In [1]: import numpy as np

In [2]: import numpy.linalg as la

In [3]: np.set_printoptions(precision=2, suppress=True, linewidth=120)

In [4]: E = np.loadtxt("dump.csv", delimiter=",")

In [5]: E
Out[5]: 
array([[ 1.,  0.,  0.,  0.],
       [-2.,  1.,  0.,  0.],
       [-3.,  2.,  1.,  0.],
       [ 5., -3.,  2.,  1.]])

In [6]: B = E / np.sqrt((E ** 2).mean(axis=1, keepdims=True))

In [7]: B[1]
Out[7]: array([-1.79,  0.89,  0.  ,  0.  ])

In [8]: E - E.mean(axis=1, keepdims=True)
Out[8]: 
array([[ 0.75, -0.25, -0.25, -0.25],
       [-1.75,  1.25,  0.25,  0.25],
       [-3.  ,  2.  ,  1.  ,  0.  ],
       [ 3.75, -4.25,  0.75, -0.25]])

In [9]: la.matrix_rank(E - E.mean(axis=1, keepdims=True))
Out[9]: np.int64(3)

In [10]: la.norm(B, axis=1)
Out[10]: array([2., 2., 2., 2.])

In [11]: f, v = E[1], E[3]

In [12]: f @ v
Out[12]: np.float64(-13.0)

In [13]: p = (f @ v) / (f @ f) * f

In [14]: v - p
Out[14]: array([-0.2, -0.4,  2. ,  1. ])

In [15]: la.matrix_rank(np.outer(f, v))
Out[15]: np.int64(1)

In [16]: np.outer(f, v)
Out[16]: 
array([[-10.,   6.,  -4.,  -2.],
       [  5.,  -3.,   2.,   1.],
       [  0.,  -0.,   0.,   0.],
       [  0.,  -0.,   0.,   0.]])

In [17]: p
Out[17]: array([ 5.2, -2.6, -0. , -0. ])

In [18]: C2 = E.T @ E

In [19]: la.matrix_rank(C2)
Out[19]: np.int64(4)

In [20]: np.trace(C2), (E ** 2).sum()
Out[20]: (np.float64(59.0), np.float64(59.0))

In [21]: np.diag(C2)
Out[21]: array([39., 14.,  5.,  1.])

In [22]: B = la.inv(E)

In [23]: np.round(la.det(E) * B, 2) + 0
Out[23]: 
array([[ 1.,  0.,  0.,  0.],
       [ 2.,  1.,  0.,  0.],
       [-1., -2.,  1.,  0.],
       [ 3.,  7., -2.,  1.]])

In [24]: B.round(2) + 0
Out[24]: 
array([[ 1.,  0.,  0.,  0.],
       [ 2.,  1.,  0.,  0.],
       [-1., -2.,  1.,  0.],
       [ 3.,  7., -2.,  1.]])

In [25]: (np.abs(B) > 1e-9).astype(int)
Out[25]: 
array([[1, 0, 0, 0],
       [1, 1, 0, 0],
       [1, 1, 1, 0],
       [1, 1, 1, 1]])

In [26]: round(la.det(E) * la.det(B), 2)
Out[26]: np.float64(1.0)

In [27]: th = np.radians(90)

In [28]: Rm = np.eye(4)

In [29]: Rm[1, 1] = Rm[0, 0] = np.cos(th)

In [30]: Rm[1, 0], Rm[0, 1] = -np.sin(th), np.sin(th)

In [31]: Rm.round(2) + 0
Out[31]: 
array([[ 0.,  1.,  0.,  0.],
       [-1.,  0.,  0.,  0.],
       [ 0.,  0.,  1.,  0.],
       [ 0.,  0.,  0.,  1.]])

In [32]: B = E @ Rm.T

In [33]: np.round(la.det(Rm), 2), np.trace(Rm)
Out[33]: (np.float64(1.0), np.float64(2.0))

In [34]: np.allclose(la.norm(E, axis=1), la.norm(B, axis=1))
Out[34]: True

In [35]: K = np.load("out13.npy")

In [36]: K
Out[36]: 
array([[ 4.53, -1.4 , -2.17],
       [-2.29, -0.44,  0.11],
       [-1.63, -0.84, -0.2 ],
       [-0.46, -3.93, -0.85],
       [ 2.46,  3.95,  2.19],
       [ 1.43, -3.87,  0.48],
       [ 0.87,  0.73, -2.9 ],
       [-4.35, -0.5 , -2.46],
       [-2.98,  1.86,  2.9 ],
       [-1.56,  9.39, -1.8 ],
       [ 4.52, -0.7 , -1.49],
       [ 6.31,  0.77, -1.84],
       [ 1.52,  0.09,  1.52],
       [ 7.19,  5.47, -1.72],
       [-1.8 ,  1.67,  1.65],
       [-1.  ,  6.25, -1.57],
       [ 0.63, -2.2 ,  2.68],
       [-1.66,  0.42, -3.43],
       [-4.97,  0.86, -0.3 ],
       [ 2.06, -4.77, -4.79],
       [ 1.95, -0.65,  3.77],
       [ 0.05, -2.78, -3.99]])

In [37]: C2 = np.cov(K, rowvar=False)

In [38]: C2.shape
Out[38]: (3, 3)

In [39]: np.argwhere(np.triu(np.abs(np.corrcoef(K.T)) > 0.8, 1))
Out[39]: array([], shape=(0, 2), dtype=int64)

In [40]: la.eigvalsh(C2)[::-1]
Out[40]: array([11.91, 10.37,  5.3 ])
